>>> import numpy as np
>>> np.set_printoptions(precision=3, suppress=True, linewidth=140)
>>> arr = np.load("arr.npy")
>>> arr
array([[ 1, -2,  4, -8],
       [ 1, -1,  1, -1],
       [ 1,  0,  0,  0],
       [ 1,  1,  1,  1]])
>>> x0 = np.array([2, 2, 1, 0])
>>> h1 = np.maximum(arr @ x0, 0)
>>> arr * (h1 > 1e-9)[:, None]
array([[ 1, -2,  4, -8],
       [ 1, -1,  1, -1],
       [ 1,  0,  0,  0],
       [ 1,  1,  1,  1]])
>>> h1
array([2, 1, 2, 5])
>>> arr.T @ h1
array([ 10,   0,  14, -12])
>>> print(np.maximum(arr @ (3 * x0), 0))
[ 6  3  6 15]
>>> blk = np.stack([arr, 4 * arr, arr[::-1]])
>>> print(np.linalg.det(blk))
[  12. 3072.   12.]
>>> np.linalg.matrix_rank(blk)
array([4, 4, 4])
>>> np.linalg.norm(blk, axis=(1, 2))
array([ 9.695, 38.781,  9.695])
>>> np.linalg.matrix_rank(blk.reshape(3, -1))
np.int64(2)
>>> print((blk @ arr.T).shape)
(3, 4, 4)
>>> print(blk.shape)
(3, 4, 4)
>>> q = arr.astype(float).copy()
>>> for j in range(4):
...     q[:, j] -= q[:, :j] @ (q[:, :j].T @ q[:, j])
...     q[:, j] /= np.linalg.norm(q[:, j])
... 
>>> np.round(q.T @ q, 3) + 0
array([[1., 0., 0., 0.],
       [0., 1., 0., 0.],
       [0., 0., 1., 0.],
       [0., 0., 0., 1.]])
>>> X = np.load("data.npy")
>>> X
array([[-1.488, -1.905,  0.232],
       [-1.905, -0.463,  0.061],
       [ 0.232,  0.061, -2.049]])
>>> M2 = np.linalg.inv(X)
>>> (np.abs(M2) > 1e-9).astype(int)
array([[1, 1, 1],
       [1, 1, 1],
       [1, 1, 1]])
>>> round(float(np.linalg.det(X) * np.linalg.det(M2)), 3)
1.0
>>> np.linalg.det(X) * M2
array([[ 0.945, -3.889, -0.009],
       [-3.889,  2.995, -0.351],
       [-0.009, -0.351, -2.94 ]])
>>> u = np.array([8, 8, 9])
>>> M2 = X + np.outer(u, np.eye(3)[1])
>>> np.linalg.matrix_rank(np.linalg.inv(M2) - np.linalg.inv(X), tol=1e-8)
np.int64(1)
>>> q = X.astype(float).copy()
>>> for j in range(3):
...     q[:, j] -= q[:, :j] @ (q[:, :j].T @ q[:, j])
...     q[:, j] /= np.linalg.norm(q[:, j])
... 
>>> np.round(q.T @ X, 3) + 0
array([[ 2.428,  1.536, -0.386],
       [ 0.   ,  1.219, -0.002],
       [ 0.   ,  0.   ,  2.027]])
>>> print(np.round(q.T @ q, 3) + 0)
[[1. 0. 0.]
 [0. 1. 0.]
 [0. 0. 1.]]
>>> m1 = np.load("a.npy")
>>> print(m1)
[[ 0  0 -2  0]
 [ 0  0  0 -1]
 [ 2  0  0  0]
 [ 0  1  0  0]]
>>> m1[:, 2] @ m1[:, 1]
np.int64(0)
>>> np.linalg.svd(m1, compute_uv=False)
array([2., 2., 1., 1.])
>>> np.linalg.pinv(m1)
array([[ 0. ,  0. ,  0.5,  0. ],
       [ 0. ,  0. ,  0. ,  1. ],
       [-0.5,  0. ,  0. ,  0. ],
       [ 0. , -1. ,  0. ,  0. ]])
>>> m1 @ m1.T
array([[4, 0, 0, 0],
       [0, 1, 0, 0],
       [0, 0, 4, 0],
       [0, 0, 0, 1]])
>>> x0 = np.array([7, 1, -7, -6])
>>> (m1 @ x0).argmax()
np.int64(0)
>>> m1 @ np.eye(4)[0]
array([0., 0., 2., 0.])
>>> print(np.linalg.norm(m1 @ x0) <= np.linalg.norm(m1, 2) * np.linalg.norm(x0) + 1e-9)
True
>>> np.sign((m1 @ x0).round(6))
array([1, 1, 1, 1])
>>> U, sigma = np.linalg.svd(m1)
Traceback (most recent call last):
  File "<python-input-44>", line 1, in <module>
    U, sigma = np.linalg.svd(m1)
    ^^^^^^^^
ValueError: too many values to unpack (expected 2)
>>> U, sigma, VT = np.linalg.svd(m1, full_matrices=False)
>>> print(VT @ VT.T)
[[1. 0. 0. 0.]
 [0. 1. 0. 0.]
 [0. 0. 1. 0.]
 [0. 0. 0. 1.]]
>>> np.cumsum(sigma ** 2) / np.sum(sigma ** 2)
array([0.4, 0.8, 0.9, 1. ])
>>> print(U.T @ U)
[[1. 0. 0. 0.]
 [0. 1. 0. 0.]
 [0. 0. 1. 0.]
 [0. 0. 0. 1.]]
